$ ipython --no-banner

In [1]: import numpy as np

In [2]: np.set_printoptions(precision=2, suppress=True, linewidth=200)

In [3]: tidy = lambda a: np.round(a, 2) + 0

In [4]: data = np.load("w.npy")

In [5]: data
Out[5]: 
array([[-3,  3, -2, -6,  6, -4],
       [-1,  3,  3, -2,  6,  6],
       [ 0,  1, -3,  0,  2, -6],
       [ 3, -3,  2, -9,  9, -6],
       [ 1, -3, -3, -3,  9,  9],
       [ 0, -1,  3,  0,  3, -9]])

In [6]: blk = np.stack([data, -3 * data, data[::-1]])

In [7]: np.linalg.matrix_rank(blk)
Out[7]: array([6, 6, 6])

In [8]: tidy(np.linalg.norm(blk, axis=(1, 2)))
Out[8]: array([27.66, 82.98, 27.66])

In [9]: np.linalg.matrix_rank(blk.reshape(3, -1))
Out[9]: np.int64(2)

In [10]: blk.shape
Out[10]: (3, 6, 6)

In [11]: B = data / np.linalg.norm(data, axis=1, keepdims=True)

In [12]: C2 = B @ B.T

In [13]: tidy(C2[2])
Out[13]: array([ 0.61, -0.44,  1.  ,  0.43, -0.31,  0.71])

In [14]: (C2 - 2 * np.eye(6)).round(6).argmax(axis=1)
Out[14]: array([3, 4, 5, 0, 1, 2])

In [15]: np.argwhere(np.triu(np.abs(C2) > 0.95, 1))
Out[15]: array([], shape=(0, 2), dtype=int64)

In [16]: (data + data.T) / 2
Out[16]: 
array([[-3. ,  1. , -1. , -1.5,  3.5, -2. ],
       [ 1. ,  3. ,  2. , -2.5,  1.5,  2.5],
       [-1. ,  2. , -3. ,  1. , -0.5, -1.5],
       [-1.5, -2.5,  1. , -9. ,  3. , -3. ],
       [ 3.5,  1.5, -0.5,  3. ,  9. ,  6. ],
       [-2. ,  2.5, -1.5, -3. ,  6. , -9. ]])

In [17]: np.linalg.determinant(data)
AttributeError: module 'numpy.linalg' has no attribute 'determinant'


In [18]: tidy(np.linalg.det(data))
Out[18]: np.float64(105125.0)

In [19]: data @ data
Out[19]: 
array([[ -6,   2, -21,  48, -16, 168],
       [  0,  -9,  -2,   0,  72,  16],
       [  1,   0, -12,  -8,   0,  96],
       [-24,   8, -84,  42, -14, 147],
       [  0, -36,  -8,   0,  63,  14],
       [  4,   0, -48,  -7,   0,  84]])

In [20]: tidy(np.linalg.norm(data, axis=1))
Out[20]: array([10.49,  9.75,  7.07, 14.83, 13.78, 10.  ])

In [21]: tidy(np.linalg.norm(data, "nuc"))
Out[21]: np.float64(55.6)

In [22]: np.linalg.norm(data, axis=1).argmax()
Out[22]: np.int64(3)

In [23]: tidy(np.linalg.norm(data, 2))
Out[23]: np.float64(19.09)

In [24]: tidy(np.linalg.norm(data[1], 1)), tidy(np.linalg.norm(data[1], np.inf))
Out[24]: (np.float64(21.0), np.float64(6.0))

In [25]: x = np.array([-1, 0, -1, -2, 0, -1])

In [26]: a = np.maximum(data @ x, 0)

In [27]: np.flatnonzero(a > 1e-9)
Out[27]: array([0, 2, 3, 5])

In [28]: np.maximum(data @ (3 * x), 0)
Out[28]: array([63,  0, 27, 57,  0, 18])

In [29]: A = np.loadtxt("dump.csv", delimiter=",")

In [30]: A
Out[30]: 
array([[ 1.6,  0.1, -0.2,  0.3, -1.4,  0.8, -2.6,  0.9,  1. , -1.1],
       [-0.4,  0.6,  0.5,  1.5, -0.9,  1.7, -0.3,  2.2,  1.3,  0.2],
       [ 1.3, -0.1, -1. ,  0.7,  0.3,  0.3, -0.6,  1.4, -0.8, -1.5],
       [-0.9, -0.1,  0.3,  0.6,  1.5,  0. , -1.2,  1. , -0.8,  0. ],
       [ 0.4,  0.2, -1.2, -1.7, -0.4, -2. ,  1.4,  0.4, -0.3,  0. ],
       [ 0.6,  0.4, -0.6, -1.1,  0.9,  0.6,  0.6, -0.1,  0.4, -0.2],
       [-1. , -1.4,  0.4, -1.3, -1.4,  0.7, -0.7, -0.4, -0.9,  0. ],
       [ 0.4, -2.6,  0.8, -0.2,  1.8, -1.7,  0.6, -1.3, -0.2,  0.2],
       [ 0.1, -0.4, -0.9,  0.2, -2.4, -0.5, -0.8,  0.3, -0.4,  1.5],
       [-0.4,  0.1,  0.7, -0.6, -0.1,  0.8,  0. ,  2.4, -0.8, -0.8],
       [ 0.3, -1.6, -1.5, -0.5, -0.8,  0.2, -0.6,  0.4, -0.3,  0.1],
       [ 0.7,  0.5, -0.1, -0.4, -0.2,  0.9,  1.5,  0.3,  0.2, -0.4],
       [-0.1, -0.4, -1.6, -0.1,  0.2, -1.8, -0.7, -0.8,  0.8, -0.4],
       [-1.1,  0.8,  0. , -0.3,  1.5, -0.1,  0.3, -1.5, -0.9,  0.5],
       [-4.2, -1.5, -3.3,  0. ,  5.1,  9.6, -5.4, -2.7, -2.1, -6.6],
       [ 0. , -0.5, -0.8,  0.4,  1.5, -1.5,  0.5,  0.3, -1.3,  0.2],
       [-1.3, -0.8, -1.6, -0.1,  0. , -1.1, -0.6,  0.5,  0.6,  0. ],
       [-0.6, -1.8, -0.4,  0.9,  1.1, -1.5,  0.1, -2.6, -0.1,  0.5],
       [ 0.6, -1.4, -0.6,  1. , -0.2, -1.3,  0.8, -0.4, -0.4,  0.8],
       [-1.2, -0.1,  0.6, -0.2, -0.7, -0.7,  0.9,  2.1,  1.4, -1. ],
       [-0.9,  0.4,  0.6, -1.1, -0.5, -0.6, -0.2, -1.2, -0.5,  0.5]])

In [31]: B = np.c_[A[:, :9] @ np.array([[5, 0, -3, 8, -4, -4, -8, -5, -8],
    ...:     [4, 6, 5, -1, -7, 8, 6, 8, 2],
    ...:     [2, -7, 1, -7, -7, -5, 6, -1, -1],
    ...:     [5, -3, -4, -9, -2, 4, -7, -6, -2],
    ...:     [6, -7, -3, 1, -2, -3, 7, 1, 7],
    ...:     [3, 0, -1, -6, 0, -5, 7, 8, -9],
    ...:     [-7, 8, -1, -9, 2, 0, 6, -2, 6],
    ...:     [2, 1, -2, -2, 8, 5, 4, -7, -9],
    ...:     [-3, -8, -7, -4, 4, 7, -4, -1, -7]]), np.array([1, -2, -1, 2, 2, 2, 0, -2, -2, -2, 0, 1, 0, 0, -2, 2, 2, -2, -1, 2, -2])]

In [32]: tidy(B)
Out[32]: 
array([[ 20.5, -17. ,  -8.5,  22.8,   2.5,   8.3, -35.7,  -5.9, -60.7,   1. ],
       [ 11.2,  -8.7, -13.5, -38.8,  14.9,  24.2,   6.7,  -6.1, -51.4,  -2. ],
       [ 19.7,   5.2,  -6. ,  15.5,   7.3,   0.8, -12.5, -15.6, -22.2,  -1. ],
       [ 20.5, -17.2,   0.4,  -1.1,   0.4,  -1.4,  14.7,  -2.5,   5.4,   2. ],
       [-24.6,  31.5,   8.5,  26.1,  14.4,  10.3,  -2.9, -10.7,  23.9,   2. ],
       [ -0.5,   5.1,  -2.5,   9. ,   1.4,  -4. ,  13.8,  12.2,   1.4,   2. ],
       [-15.8,   3.7,  12.9,   7.4,   8.2, -22. ,   4. ,  10.5,  -3. ,   0. ],
       [ -8.3, -28.1, -12.9,  12. ,  -2.2, -32. , -12.7, -26.1,  35.8,  -2. ],
       [-10.4,  17.2,   6.7,  14.5,  12.3,  10.1, -32.3, -10.5, -18.1,  -2. ],
       [  5.8,   7. ,   5.1,  -9.3,  13.4,  -0.8,  29.9,  -4. , -20. ,  -2. ],
       [ -8.7,   6. ,  -4.3,  22.8,  23.9,  -7.2, -22.5, -10.3, -15.6,   0. ],
       [ -5.7,  17. ,  -1.9, -11.1,   1.8,  -0.9,  13.9,   4.7,  -8.3,   1. ],
       [ -9.1,  -5.1,  -5. ,  27.4,   9.6,  14.8, -32.3,  -8.5,  16.8,   0. ],
       [  2.5,   3.3,  13.1,  -0.9, -18.6,  -8.2,  24.9,  25.2,  44. ,   0. ],
       [ 64.5, -50.7,   2.4,   0.9,  -0.6, -70.2,  72.9, 126. , -10.2,  -2. ],
       [  3.9,   5.6,   0.1,  13.1,   3.5,  -3. ,  -1.2, -17.9,  32.4,   2. ],
       [-13.3,  -2.4,  -4.8,  11.1,  27.4,  18.6, -15. ,  -9.4,   8.2,   2. ],
       [-10. , -19.4,  -7.2,   6.5,  -7.2, -15.9, -26.9,  -9.2,  45.7,  -2. ],
       [ -9.1,   3.4,  -8.7,   4.2,   6.8,  -4.3, -29.5, -28.6,  12.5,  -1. ],
       [-18.8,  -1.2,  -7.6, -26.3,  27.3,  26.1,  12.4, -18.4, -12.7,   2. ],
       [-11.5,   6.2,  17.9,   7.4, -12.2,  -5.6,   9.2,  17.7,  24.6,  -2. ]])

In [33]: tidy(np.linalg.lstsq(A, B[:, 0])[0])
Out[33]: array([ 5.,  4.,  2.,  5.,  6.,  3., -7.,  2., -3.,  0.])

In [34]: tidy(np.linalg.norm(np.linalg.qr(A)[0].T @ B, axis=0) ** 2 / ((B ** 2).sum(axis=0) + 1e-12))
Out[34]: array([1.  , 1.  , 1.  , 1.  , 1.  , 1.  , 1.  , 1.  , 1.  , 0.49])

In [35]: q, R = np.linalg.qr(A)

In [36]: tidy(np.abs(np.diag(R)))
Out[36]: array([5.58, 4.48, 4.41, 3.6 , 5.38, 7.6 , 3.58, 4.94, 3.1 , 2.27])

In [37]: tidy(np.trace(q @ q.T))
Out[37]: np.float64(10.0)

In [38]: B = A / np.sqrt((A ** 2).mean(axis=1, keepdims=True))

In [39]: np.linalg.matrix_rank(A - A.mean(axis=1, keepdims=True))
Out[39]: np.int64(9)

In [40]: tidy(np.linalg.norm(B, axis=1))
Out[40]: array([3.16, 3.16, 3.16, 3.16, 3.16, 3.16, 3.16, 3.16, 3.16, 3.16, 3.16, 3.16, 3.16, 3.16, 3.16, 3.16, 3.16, 3.16, 3.16, 3.16, 3.16])

In [41]: hat = A @ np.linalg.solve(A.T @ A, A.T)

In [42]: np.allclose(hat @ hat, hat)
Out[42]: True

In [43]: tidy(hat @ A[:, 1])
Out[43]: array([ 0.1,  0.6, -0.1, -0.1,  0.2,  0.4, -1.4, -2.6, -0.4,  0.1, -1.6,  0.5, -0.4,  0.8, -1.5, -0.5, -0.8, -1.8, -1.4, -0.1,  0.4])

In [44]: W0 = np.loadtxt("sample7.csv", delimiter=",")

In [45]: W0
Out[45]: 
array([[1.  , 0.9 , 0.81, 0.73, 0.66, 0.59, 0.53, 0.48, 0.43],
       [0.9 , 1.  , 0.9 , 0.81, 0.73, 0.66, 0.59, 0.53, 0.48],
       [0.81, 0.9 , 1.  , 0.9 , 0.81, 0.73, 0.66, 0.59, 0.53],
       [0.73, 0.81, 0.9 , 1.  , 0.9 , 0.81, 0.73, 0.66, 0.59],
       [0.66, 0.73, 0.81, 0.9 , 1.  , 0.9 , 0.81, 0.73, 0.66],
       [0.59, 0.66, 0.73, 0.81, 0.9 , 1.  , 0.9 , 0.81, 0.73],
       [0.53, 0.59, 0.66, 0.73, 0.81, 0.9 , 1.  , 0.9 , 0.81],
       [0.48, 0.53, 0.59, 0.66, 0.73, 0.81, 0.9 , 1.  , 0.9 ],
       [0.43, 0.48, 0.53, 0.59, 0.66, 0.73, 0.81, 0.9 , 1.  ]])

In [46]: ev, V = np.linalg.eigh(W0)

In [47]: x = np.array([-1, -9, 7, -5, 7, -4, -3, 0, 3])

In [48]: tidy(x @ W0 @ x)
Out[48]: np.float64(44.66)

In [49]: np.abs(W0).sum(axis=1).max(), tidy(np.abs(ev).max())
Out[49]: (np.float64(7.2), np.float64(6.78))

In [50]: tidy(x @ W0 @ x / (x @ x)), tidy(ev[0]), tidy(ev[-1])
Out[50]: (np.float64(0.19), np.float64(0.06), np.float64(6.78))

In [51]: (np.sign(V[:, -1].round(6)) == np.sign(V[0, -1].round(6))).astype(int)
Out[51]: array([1, 1, 1, 1, 1, 1, 1, 1, 1])

In [52]: tidy(V * np.maximum(ev, 0) @ V.T)
Out[52]: 
array([[1.  , 0.9 , 0.81, 0.73, 0.66, 0.59, 0.53, 0.48, 0.43],
       [0.9 , 1.  , 0.9 , 0.81, 0.73, 0.66, 0.59, 0.53, 0.48],
       [0.81, 0.9 , 1.  , 0.9 , 0.81, 0.73, 0.66, 0.59, 0.53],
       [0.73, 0.81, 0.9 , 1.  , 0.9 , 0.81, 0.73, 0.66, 0.59],
       [0.66, 0.73, 0.81, 0.9 , 1.  , 0.9 , 0.81, 0.73, 0.66],
       [0.59, 0.66, 0.73, 0.81, 0.9 , 1.  , 0.9 , 0.81, 0.73],
       [0.53, 0.59, 0.66, 0.73, 0.81, 0.9 , 1.  , 0.9 , 0.81],
       [0.48, 0.53, 0.59, 0.66, 0.73, 0.81, 0.9 , 1.  , 0.9 ],
       [0.43, 0.48, 0.53, 0.59, 0.66, 0.73, 0.81, 0.9 , 1.  ]])

In [53]: tidy(V * np.abs(ev) @ V.T)
Out[53]: 
array([[1.  , 0.9 , 0.81, 0.73, 0.66, 0.59, 0.53, 0.48, 0.43],
       [0.9 , 1.  , 0.9 , 0.81, 0.73, 0.66, 0.59, 0.53, 0.48],
       [0.81, 0.9 , 1.  , 0.9 , 0.81, 0.73, 0.66, 0.59, 0.53],
       [0.73, 0.81, 0.9 , 1.  , 0.9 , 0.81, 0.73, 0.66, 0.59],
       [0.66, 0.73, 0.81, 0.9 , 1.  , 0.9 , 0.81, 0.73, 0.66],
       [0.59, 0.66, 0.73, 0.81, 0.9 , 1.  , 0.9 , 0.81, 0.73],
       [0.53, 0.59, 0.66, 0.73, 0.81, 0.9 , 1.  , 0.9 , 0.81],
       [0.48, 0.53, 0.59, 0.66, 0.73, 0.81, 0.9 , 1.  , 0.9 ],
       [0.43, 0.48, 0.53, 0.59, 0.66, 0.73, 0.81, 0.9 , 1.  ]])
